$ python -q
>>> import numpy as np
>>> import numpy.linalg as la
>>> np.set_printoptions(precision=1, suppress=True, linewidth=200, sign=" ")
>>> arr = np.loadtxt("block0.csv", delimiter=",")
>>> arr
array([[-10.7,   1.7,   7.1,  -3.1,  -2.3,  17.3,  -0.9,   2.7,  -3.2],
       [ -9.7,  -6.4, -10.7,  -0.8,  -5.9,   1.8,  -6.6,  -0.9,   4.2],
       [  7.7,  -4.3,  -1.8,  12.1,   5.8,   2.2,   6. ,   1.1,   0.1],
       [  5.8, -15.9,   1.9,  -2. ,   2.9,  -5.2,  -5.9,  -3.9,   0.5],
       [  6.3,   5.7, -12.4,  -3.1,   3.9,  -6.5,  -2.7,   0. ,   0.8],
       [  4.7, -13.7,  -6.3,  -0.8,   7.9,  -0.9,  -3.5,  -0.7,  -3.7],
       [ -2.9,   3. ,  10.2,   2. ,  -5. ,  -3.8,  -2.5,  -9.5,   6.1],
       [  0.8,   0.1,  -7. ,  -2.3,   1.4,   0.3,  10.4,  10.4,  -7.7],
       [-12.1,   6.8,   3.7,  -1.4,  -1.8,  10.3,   3.3,   5. ,  -5.1],
       [ -1.6,   1. ,   2.7,   1.3,  -0.4,   0.1,   3.2,  -3.8,   3.5],
       [  4.6,  -8.8,  -9.5,  -5.9,   4.1,   1. ,   6.2,   6.7,   8. ],
       [-19.6,  -3.8,  11. ,  10. ,  -2.8,   4.8,   0.8,  -0.2,   2.9],
       [  2.7,  -3. ,  -4.9,  -5.6,   2.3,  -3.6,  -5. ,  11. ,   4.4],
       [ -2. ,  -3.1,   7. ,  20.5,   7.2,   1.1,  -3.2,  12. ,  -1.8],
       [ -5.2,   3.6,  -0.4,  -6.6,  -4.7,   7.1,   2. ,  -1.4,   5.9],
       [ -4.6,  10.7, -13.7,  -2. ,  10.3,   2.1,  -7.9,   4.7, -12.6],
       [ -2.2,  -2. ,   2.9, -10.9,   1.1,  -7.2,  -4.9,  -9.1,  16.9],
       [  0.2, -12.4,  -6.6,   3.1,  -4.6,  10.5,  -3.9,   5.9,  -3.8],
       [ 18.1,   1.5,  -9.7, -12.6,  11.3, -13.8,   1.4, -10.2,  11.1],
       [  0.5,   2.5,  -5.1,   4.9,   2.2,   2.6,   8.7,   9.7,  -1.3],
       [ -5.6,  21.7,   6.7,   3.1,  -6.3,   3.8,   1.7,  -2.9,   1.6],
       [  4.8,  -6.1,   3.9,  -2.5,  -3.7,   5.7,  -6. ,   1.1,   3.9],
       [  3.1,   7.8,  -0.4,  -7.6,   4.4,   0.5,  -6.4,  14.1,   4.2],
       [ -9. ,   2.6,  10.4,   2.4,  12.1,  -3.3,  -5.7,   4.6,   3.2],
       [-14. ,   0.3,   9.4,   1.7,   6.1,   8.4,  -9.4,  -4.3,  -1.3],
       [ -0.7,   3.2,  -4. ,  -0.5, -18.2,   2.4, -11.4,  -0.5,  -4. ],
       [ 12.7,  -5.3,  -9.4,  -5.4,  -0.9,  13. ,  -9.3,   1.9,   3.1],
       [  1.1,  12.1,   0.4,  -6.9,   7.7,   0.7,  10.5,   3.4,  -6. ],
       [  1.3,  10.6,  -3.5, -11.7,  -7.3,  12.4,   8.5,   8.7,   4.4],
       [  7. ,   0.2,  -3.2,   1.4,   2.5,   6.4,   5.7,  -6.8,  -5.1],
       [ 14.9,   4.4,  -0.3, -12. ,  -0.9,  -9.7,   1.5, -13.1,   9.7],
       [ -9.9,  -8.3,   1.8,   2.2,   0. ,   4.9,  -1.6,   2.7,   2.2],
       [  3.2,  12. ,   0.1,  -1.8,   7.1, -11.8,   3.6,   3.7,  -6.3],
       [  4.5, -15.6, -10.5,  -9.7,  -1.8,  13.5,  -1.7,   3. ,  -3.9]])
>>> x0 = np.array([0, 1, 0, 0, 0, 3, 1, 3, 3])
>>> a = np.maximum(arr @ x0, 0)
>>> np.flatnonzero(a > 1e-9)
array([  0,   1,   2,   7,   8,   9,  10,  11,  12,  13,  14,  17,  19,  20,  21,  22,  23,  26,  27,  28,  31,  33])
>>> arr.T @ a
array([ -752.6,  1213.1,  -699.8, -1724.7,  -440.3,  4346.6,   867.3,  3841.2,   892.3])
